>>> import numpy as np
>>> np.set_printoptions(precision=1, suppress=True, linewidth=160, floatmode="fixed")
>>> arr = np.loadtxt("x.csv", delimiter=",")
>>> arr
array([[0.0, 0.0, 0.0],
       [0.0, 0.0, 1.0],
       [0.0, 1.0, 0.0]])
>>> U, sigma, VT = np.linalg.svd(arr)
>>> evecs = VT[:(sigma > 1e-8).sum()]
>>> rng = np.random.default_rng(870)
>>> x = arr[1] + 5 * arr[2] + rng.integers(2) * np.eye(3)[0]
>>> x
array([1.0, 5.0, 1.0])
>>> np.linalg.matrix_rank(np.vstack([arr, x]))
np.int64(3)
>>> evecs.T @ evecs
array([[0.0, 0.0, 0.0],
       [0.0, 1.0, 0.0],
       [0.0, 0.0, 1.0]])
>>> U, sigma, VT = np.linalg.svd(arr)
>>> sigma
array([1.0, 1.0, 0.0])
>>> np.argmax(sigma[:-1] / (sigma[1:] + 1e-6)) + 1
np.int64(2)
>>> A2 = U[:, :2] @ np.diag(sigma[:2]) @ VT[:2]
>>> round(float(np.linalg.norm(arr - A2, 2)), 1), sigma[2]
(0.0, np.float64(0.0))
>>> np.linalg.matrix_rank(arr, rtol=0.05)
np.int64(2)
>>> np.linalg.svd(arr, compute_uv=False)
array([1.0, 1.0, 0.0])
>>> arr.T @ arr
array([[0.0, 0.0, 0.0],
       [0.0, 1.0, 0.0],
       [0.0, 0.0, 1.0]])
>>> arr @ arr.T
array([[0.0, 0.0, 0.0],
       [0.0, 1.0, 0.0],
       [0.0, 0.0, 1.0]])
>>> np.linalg.norm(arr, axis=0)
array([0.0, 1.0, 1.0])
>>> np.linalg.lstsq(arr[:-1].T, arr[-1])[2]
np.int32(1)
>>> round(np.trace(np.linalg.pinv(arr) @ arr), 1)
np.float64(2.0)
>>> np.abs(np.diag(np.linalg.qr(arr)[1])) > 1e-9
array([False,  True,  True])
>>> z = rng.permutation(3)
>>> z
array([2, 0, 1])
>>> A2 = arr[z][:, z]
>>> A2
array([[0.0, 0.0, 1.0],
       [0.0, 0.0, 0.0],
       [1.0, 0.0, 0.0]])
>>> A = np.loadtxt("w.csv", delimiter=",")
>>> A.round(1) + 0
array([[-13.4, -16.2, -43.0, -37.8,  14.4],
       [ -6.6,  -6.0, -28.0, -20.7,   8.9],
       [ -5.6,  -4.5, -25.6, -18.1,   7.9],
       [ -1.4,   1.2,  -5.4,  -2.3,  -0.7],
       [ -1.4,   1.2,  -5.4,  -2.3,  -0.7],
       [ -1.2,   0.6,  -3.0,  -1.5,  -1.0],
       [ -1.1,   0.4,  -2.2,  -1.2,  -1.0],
       [ -1.0,   0.4,  -2.2,  -1.2,  -1.0],
       [ -0.9,   0.2,  -1.6,  -0.9,  -0.8],
       [ -0.5,   0.1,  -0.7,  -0.5,  -0.5],
       [  0.4,   0.0,   0.5,   0.4,   0.4],
       [  3.1,   0.9,   2.7,   3.1,   2.9],
       [  4.6,   1.8,   3.8,   4.7,   4.3],
       [  9.4,   4.8,   6.5,   9.8,   8.2],
       [ 10.6,   5.7,   7.1,  11.2,   9.2],
       [ 13.3,   7.7,   8.6,  14.3,  11.2],
       [ 17.0,  10.6,  10.5,  18.5,  13.9],
       [ 53.1,  42.5,  29.2,  62.8,  36.7]])
>>> cov = np.cov(A, rowvar=False)
>>> np.argwhere(np.triu(np.abs(np.corrcoef(A.T)) > 0.8, 1))
array([[0, 1],
       [0, 2],
       [0, 3],
       [1, 2],
       [1, 3],
       [2, 3]])
>>> np.polyfit(A[:, 4], A[:, 3], 1)
array([ 1.2, -5.5])
>>> np.round(np.linalg.eigvalsh(cov)[::-1], 1) + 0
array([969.7, 105.3,   6.6,   0.0,   0.0])
>>> round(float(np.corrcoef(A[:, 4], A[:, 3])[0, 1]), 1)
0.6
>>> np.corrcoef(A.T)
array([[1.0, 1.0, 0.8, 1.0, 0.8],
       [1.0, 1.0, 0.8, 1.0, 0.7],
       [0.8, 0.8, 1.0, 0.9, 0.3],
       [1.0, 1.0, 0.9, 1.0, 0.6],
       [0.8, 0.7, 0.3, 0.6, 1.0]])
>>> r = np.linalg.matrix_rank(A)
>>> r
np.int64(3)
>>> null = np.linalg.svd(A)[2][r:].T
>>> [int(np.linalg.matrix_rank(np.delete(A, i, axis=0))) for i in range(18)]
[3, 3, 3, 3, 3, 3, 3, 3, 3, 3, 3, 3, 3, 3, 3, 3, 3, 3]
>>> round(float(np.linalg.norm(A, 2) / np.linalg.norm(A)), 1)
0.9
>>> np.linalg.matrix_rank(A, rtol=0.1)
np.int64(2)
>>> Xc = A - A.mean(axis=0)
>>> evecs = np.linalg.svd(Xc)[2][:3]
>>> A2 = Xc - Xc @ evecs.T @ evecs
>>> round(np.linalg.norm(A2) / np.linalg.norm(Xc), 1)
np.float64(0.0)
>>> np.round(A2.std(axis=0), 1) + 0
array([0.0, 0.0, 0.0, 0.0, 0.0])
>>> J = np.array([[4, 5, 6], [7, 8, 9], [10, 11, 12]])
>>> hat = np.triu(np.array([[-2, 0, 0], [2, -1, 0], [2, 0, 2]]), 1) + np.eye(3)
>>> A2 = hat @ J @ np.linalg.inv(hat)
>>> np.round(np.poly(A2), 1) + 0
array([  1.0, -24.0, -18.0,   0.0])
>>> hat @ J - J @ hat
array([[0.0, 0.0, 0.0],
       [0.0, 0.0, 0.0],
       [0.0, 0.0, 0.0]])
>>> np.trace(A2), np.trace(J)
(np.float64(24.0), np.int64(24))
